$ python3 -q
>>> import numpy as np
>>> np.set_printoptions(precision=2, suppress=True, linewidth=120, legacy="1.25")
>>> F = np.diag(np.array([3, 1, 3, 3, -1, -1, 0])) + 3 * np.eye(7, k=1) + 3 * np.eye(7, k=-1)
>>> print(F)
[[ 3.  3.  0.  0.  0.  0.  0.]
 [ 3.  1.  3.  0.  0.  0.  0.]
 [ 0.  3.  3.  3.  0.  0.  0.]
 [ 0.  0.  3.  3.  3.  0.  0.]
 [ 0.  0.  0.  3. -1.  3.  0.]
 [ 0.  0.  0.  0.  3. -1.  3.]
 [ 0.  0.  0.  0.  0.  3.  0.]]
>>> rng = np.random.default_rng(72)
>>> z = rng.permutation(7)
>>> print(z)
[3 4 6 1 2 5 0]
>>> out = F[z][:, z]
>>> print(np.sort(np.abs(np.linalg.eigvals(out))))
[1.39 1.53 2.83 3.38 5.17 5.46 7.6 ]
>>> print(out)
[[ 3.  3.  0.  0.  3.  0.  0.]
 [ 3. -1.  0.  0.  0.  3.  0.]
 [ 0.  0.  0.  0.  0.  3.  0.]
 [ 0.  0.  0.  1.  3.  0.  3.]
 [ 3.  0.  0.  3.  3.  0.  0.]
 [ 0.  3.  3.  0.  0. -1.  0.]
 [ 0.  0.  0.  3.  0.  0.  3.]]
>>> Q, Rm = np.linalg.qr(out)
>>> print(np.round(Q.T @ Q, 2) + 0)
[[1. 0. 0. 0. 0. 0. 0.]
 [0. 1. 0. 0. 0. 0. 0.]
 [0. 0. 1. 0. 0. 0. 0.]
 [0. 0. 0. 1. 0. 0. 0.]
 [0. 0. 0. 0. 1. 0. 0.]
 [0. 0. 0. 0. 0. 1. 0.]
 [0. 0. 0. 0. 0. 0. 1.]]
>>> print(np.round(abs(Rm[0, 0]), 2), round(np.linalg.norm(out[:, 0]), 2))
5.2 5.2
>>> print(np.round(Q @ Rm, 2) + 0)
[[ 3.  3.  0.  0.  3.  0.  0.]
 [ 3. -1.  0.  0.  0.  3.  0.]
 [ 0.  0.  0.  0.  0.  3.  0.]
 [ 0.  0.  0.  1.  3.  0.  3.]
 [ 3.  0.  0.  3.  3.  0.  0.]
 [ 0.  3.  3.  0.  0. -1.  0.]
 [ 0.  0.  0.  3.  0.  0.  3.]]
>>> print(np.allclose(Rm.T @ Rm, out.T @ out))
True
>>> E = np.loadtxt("case10.csv", delimiter=",")
>>> print(E)
[[ 1.9   0.16 -0.12  0.33  0.2 ]
 [ 0.16  1.18  0.98 -0.53  0.53]
 [-0.12  0.98  0.73  0.38 -0.98]
 [ 0.33 -0.53  0.38  0.89 -0.67]
 [ 0.2   0.53 -0.98 -0.67  0.3 ]]
>>> out = E / np.sqrt((E ** 2).mean(axis=1, keepdims=True))
>>> print(np.linalg.matrix_rank(E - E.mean(axis=1, keepdims=True)))
4
>>> print(np.linalg.matrix_rank(out) == np.linalg.matrix_rank(E))
True
